$ ipython --no-banner

In [1]: import numpy as np

In [2]: np.set_printoptions(precision=1, suppress=True, linewidth=100, sign=" ")

In [3]: K = np.loadtxt("a.csv", delimiter=",")

In [4]: K
Out[4]: 
array([[-2., -2.,  2.,  6., -5.,  0.],
       [-4., -1.,  4.,  0., -1.,  0.],
       [-6., -1.,  6., -2.,  0.,  0.],
       [-8., -2.,  8.,  0., -2.,  0.],
       [ 0., -2.,  0.,  8., -6.,  0.],
       [ 4.,  2., -4., -4.,  4.,  0.]])

In [5]: r0 = np.array([0, -3, -3])

In [6]: np.convolve(K[0], r0)
Out[6]: array([  0.,   6.,  12.,   0., -24.,  -3.,  15.,   0.])

In [7]: np.polyval(r0, K[0])
Out[7]: array([  3.,   3.,  -9., -21.,  12.,  -3.])

In [8]: w1 = np.array([[0, -3, 2, 0, -1, 3],
   ...:     [-3, -1, 1, 0, 1, -3],
   ...:     [1, 2, 3, 0, 1, 1],
   ...:     [-2, 0, 1, -1, -3, 0],
   ...:     [3, -1, 0, 3, -1, -3],
   ...:     [1, -1, -1, -1, 0, 2]])

In [9]: c = np.array([0, -5, 0, 1, -1, -4])

In [10]: H = np.maximum(K @ w1 + c, 0)

In [11]: (H > 0).astype(int)
Out[11]: 
array([[ 0,  1,  1,  0,  0,  1],
       [ 1,  1,  1,  0,  1,  0],
       [ 1,  1,  1,  1,  1,  0],
       [ 1,  1,  1,  0,  1,  0],
       [ 0,  1,  1,  0,  0,  1],
       [ 1,  0,  0,  1,  1,  0]])

In [12]: (H > 0).mean(axis=0)
Out[12]: array([ 0.7,  0.8,  0.8,  0.3,  0.7,  0.3])

In [13]: H
Out[13]: 
array([[  0.,  12.,   6.,   0.,   0.,  13.],
       [  4.,  17.,   3.,   0.,   7.,   0.],
       [ 13.,  26.,   3.,   3.,  16.,   0.],
       [  8.,  39.,   6.,   0.,  15.,   0.],
       [  0.,   3.,   6.,   0.,   0.,  20.],
       [ 10.,   0.,   0.,  17.,   1.,   0.]])

In [14]: C = np.array([[3, 1], [-2, -3], [-1, 3], [-1, 1], [3, 2], [3, -3]])

In [15]: H @ C
Out[15]: 
array([[  9., -57.],
       [ -4., -24.],
       [ 29., -21.],
       [-15., -61.],
       [ 48., -51.],
       [ 16.,  29.]])

In [16]: w1 @ C
Out[16]: 
array([[ 10,   4],
       [-14,  14],
       [  2,   3],
       [-15,  -6],
       [ -4,  16],
       [ 13,  -6]])
